% python3 -q
>>> import numpy as np
>>> from numpy import linalg as LA
>>> np.set_printoptions(suppress=True, linewidth=140)
>>> def rnd(a):
...     return np.round(a, 2) + 0
... 
>>> W0 = np.loadtxt("out15.csv", delimiter=",")
>>> print(rnd(W0))
[[-0.18  0.01 -0.06 -0.19  0.43  0.29 -0.23  0.03  0.25  0.07]
 [ 0.24 -0.02 -0.19 -0.01  0.09 -0.27 -0.02  0.04 -0.49 -0.12]
 [ 0.27 -0.05 -0.36 -0.15 -0.01 -0.27 -0.06 -0.42  0.5  -0.51]
 [-0.24  0.46 -0.36 -0.36 -0.07  0.27  0.4  -0.38 -0.22  0.08]
 [ 0.09 -0.17  0.29 -0.22 -0.71  0.26  0.08 -0.08 -0.08 -0.23]
 [ 0.18  0.23  0.31 -0.51  0.14 -0.54  0.08  0.1  -0.2  -0.02]
 [-0.12 -0.11  0.07 -0.08 -0.26 -0.38 -0.1  -0.37  0.26  0.69]
 [-0.51 -0.53  0.04 -0.23  0.2  -0.16  0.5   0.08  0.07 -0.15]
 [-0.12 -0.24  0.04  0.5   0.06 -0.15  0.12 -0.46 -0.33 -0.1 ]
 [-0.54 -0.04 -0.34 -0.14 -0.26 -0.2  -0.59  0.12 -0.24 -0.15]
 [-0.36  0.36  0.59  0.06  0.04 -0.04 -0.15 -0.17  0.14 -0.35]
 [-0.21  0.47 -0.11  0.41 -0.11 -0.28  0.25  0.13  0.14 -0.04]
 [-0.03  0.02 -0.19  0.08 -0.31 -0.15  0.24  0.49  0.26 -0.02]]
>>> # orthonormal columns
>>> rnd(W0.mean(axis=0))
array([-0.12,  0.03, -0.02, -0.06, -0.06, -0.12,  0.04, -0.07,  0.  , -0.07])
>>> rnd(W0.sum(axis=1))
array([ 0.41, -0.76, -1.07, -0.41, -0.76, -0.22, -0.4 , -0.69, -0.69, -2.37,  0.13,  0.67,  0.39])
>>> rnd(LA.norm(W0))
np.float64(3.16)
>>> np.unravel_index(np.abs(W0).argmax(), W0.shape)
(np.int64(4), np.int64(4))
>>> x = np.array([-3, -9, -9, 7, -5, 0, 7, 7, -2, -6])
>>> rhs = W0 @ x
>>> beta, lr = np.zeros(10), 1 / LA.norm(W0, 2) ** 2
>>> for i in range(6):
...     beta -= lr * W0.T @ (W0 @ beta - rhs)
...     if i % 2 == 0: print(i, round(LA.norm(W0 @ beta - rhs), 2))
... 
0 0.0
2 0.0
4 0.0
>>> rnd(beta)
array([-3., -9., -9.,  7., -5.,  0.,  7.,  7., -2., -6.])
